$ ipython --no-banner

In [1]: import numpy as np

In [2]: np.set_printoptions(suppress=True, linewidth=160)

In [3]: F = np.load("out18.npy")

In [4]: F
Out[4]: 
array([[ 5,  5,  5,  5,  5],
       [ 5, 10, 10, 10, 10],
       [ 5, 10, 15, 15, 15],
       [ 5, 10, 15, 20, 20],
       [ 5, 10, 15, 20, 25]])

In [5]: # symmetric, so the eigenvalues are real

In [6]: M2 = F[0, 0] * F[1:] - np.outer(F[1:, 0], F[0])

In [7]: M2
Out[7]: 
array([[  0,  25,  25,  25,  25],
       [  0,  25,  50,  50,  50],
       [  0,  25,  50,  75,  75],
       [  0,  25,  50,  75, 100]])

In [8]: np.linalg.matrix_rank(M2), np.linalg.matrix_rank(F)
Out[8]: (np.int64(4), np.int64(5))

In [9]: F[:, 0] / F[0, 0]
Out[9]: array([1., 1., 1., 1., 1.])

In [10]: O, _ = np.linalg.qr(np.array([[2.8, -0.4, -0.7], [-0.5, 0.8, 0.1], [0.2, 1.0, 0.6]]))

In [11]: ev = np.array([0, 0, 3])

In [12]: A = O @ np.diag(ev) @ O.T

In [13]: A.round(2)
Out[13]: 
array([[ 0.1 ,  0.44, -0.31],
       [ 0.44,  1.93, -1.37],
       [-0.31, -1.37,  0.97]])

In [14]: def softmax(z):
    ...:     e = np.exp(z - z.max(axis=-1, keepdims=True))
    ...:     return e / e.sum(axis=-1, keepdims=True)
    ...: 

In [15]: softmax(A).sum(axis=1)
Out[15]: array([1., 1., 1.])

In [16]: np.round(softmax(10 * A[2]), 2) + 0
Out[16]: array([0., 0., 1.])

In [17]: att = A @ A.T / np.sqrt(3)

In [18]: np.round(softmax(att), 2) + 0
Out[18]: 
array([[0.3 , 0.55, 0.15],
       [0.07, 0.93, 0.  ],
       [0.1 , 0.02, 0.89]])

In [19]: np.round(softmax(att + np.triu(np.full(att.shape, -np.inf), 1)), 2)
Out[19]: 
array([[1.  , 0.  , 0.  ],
       [0.07, 0.93, 0.  ],
       [0.1 , 0.02, 0.89]])

In [20]: np.round(softmax(att)[2] @ A, 2)
Out[20]: array([-0.26, -1.14,  0.81])

In [21]: np.trace(A)
Out[21]: np.float64(3.0)

In [22]: np.allclose(A @ A.T, A.T @ A)
Out[22]: True

In [23]: np.allclose(A, A.T)
Out[23]: True

In [24]: np.round(np.abs(np.linalg.eigvals(A)).max(), 2)
Out[24]: np.float64(3.0)

In [25]: A.inv()
---------------------------------------------------------------------------
AttributeError                            Traceback (most recent call last)
Cell In[25], line 1
----> 1 A.inv()

AttributeError: 'numpy.ndarray' object has no attribute 'inv'

In [26]: np.round(A @ A, 2)
Out[26]: 
array([[ 0.3 ,  1.33, -0.94],
       [ 1.33,  5.79, -4.1 ],
       [-0.94, -4.1 ,  2.91]])

In [27]: round(float(np.linalg.det(A)), 2)
Out[27]: 0.0

In [28]: np.round(np.linalg.matrix_power(A, 3), 2)
Out[28]: 
array([[  0.91,   3.98,  -2.82],
       [  3.98,  17.37, -12.3 ],
       [ -2.82, -12.3 ,   8.72]])

In [29]: gram = A.T @ A

In [30]: np.allclose(gram, gram.T)
Out[30]: True

In [31]: (A @ A.T).shape
Out[31]: (3, 3)

In [32]: np.linalg.matrix_rank(gram)
Out[32]: np.int64(1)

In [33]: ev, vecs = np.linalg.eigvalsh(A)
---------------------------------------------------------------------------
ValueError                                Traceback (most recent call last)
Cell In[33], line 1
----> 1 ev, vecs = np.linalg.eigvalsh(A)

ValueError: too many values to unpack (expected 2)

In [34]: ev, vecs = np.linalg.eigh(A)

In [35]: (ev > 1e-8).sum(), (ev < -1e-8).sum()
Out[35]: (np.int64(1), np.int64(0))

In [36]: np.round(vecs @ np.diag(ev) @ vecs.T, 2)
Out[36]: 
array([[ 0.1 ,  0.44, -0.31],
       [ 0.44,  1.93, -1.37],
       [-0.31, -1.37,  0.97]])

In [37]: np.round(vecs.T @ A @ vecs, 2) + 0
Out[37]: 
array([[0., 0., 0.],
       [0., 0., 0.],
       [0., 0., 3.]])

In [38]: np.abs(vecs[:, -1]).round(6).argmax()
Out[38]: np.int64(1)

In [39]: np.round(vecs.T @ vecs, 2) + 0
Out[39]: 
array([[1., 0., 0.],
       [0., 1., 0.],
       [0., 0., 1.]])

In [40]: np.unique(ev.round(6) + 0, return_counts=True)[1]
Out[40]: array([2, 1])

In [41]: ev.round(2) + 0
Out[41]: array([0., 0., 3.])

In [42]: data = np.loadtxt("data.csv", delimiter=",")

In [43]: data
Out[43]: 
array([[0., 1., 0.],
       [0., 0., 4.],
       [1., 0., 0.]])

In [44]: r0 = np.array([2, 2, 1])

In [45]: np.correlate(F[0], F[2], "full")
Out[45]: array([ 75, 150, 225, 275, 300, 225, 150,  75,  25])

In [46]: np.convolve(F[0], r0)
Out[46]: array([10, 20, 25, 25, 25, 15,  5])

In [47]: vec = np.array([0, 2, -4])

In [48]: rhs = data @ vec

In [49]: rhs
Out[49]: array([  2., -16.,   0.])

In [50]: np.round(np.linalg.solve(data, 3 * rhs), 2)
Out[50]: array([  0.,   6., -12.])

In [51]: np.round(np.linalg.solve(data, rhs + data[:, 0]), 2)
Out[51]: array([ 1.,  2., -4.])

In [52]: np.round(np.linalg.solve(data, rhs), 2)
Out[52]: array([ 0.,  2., -4.])
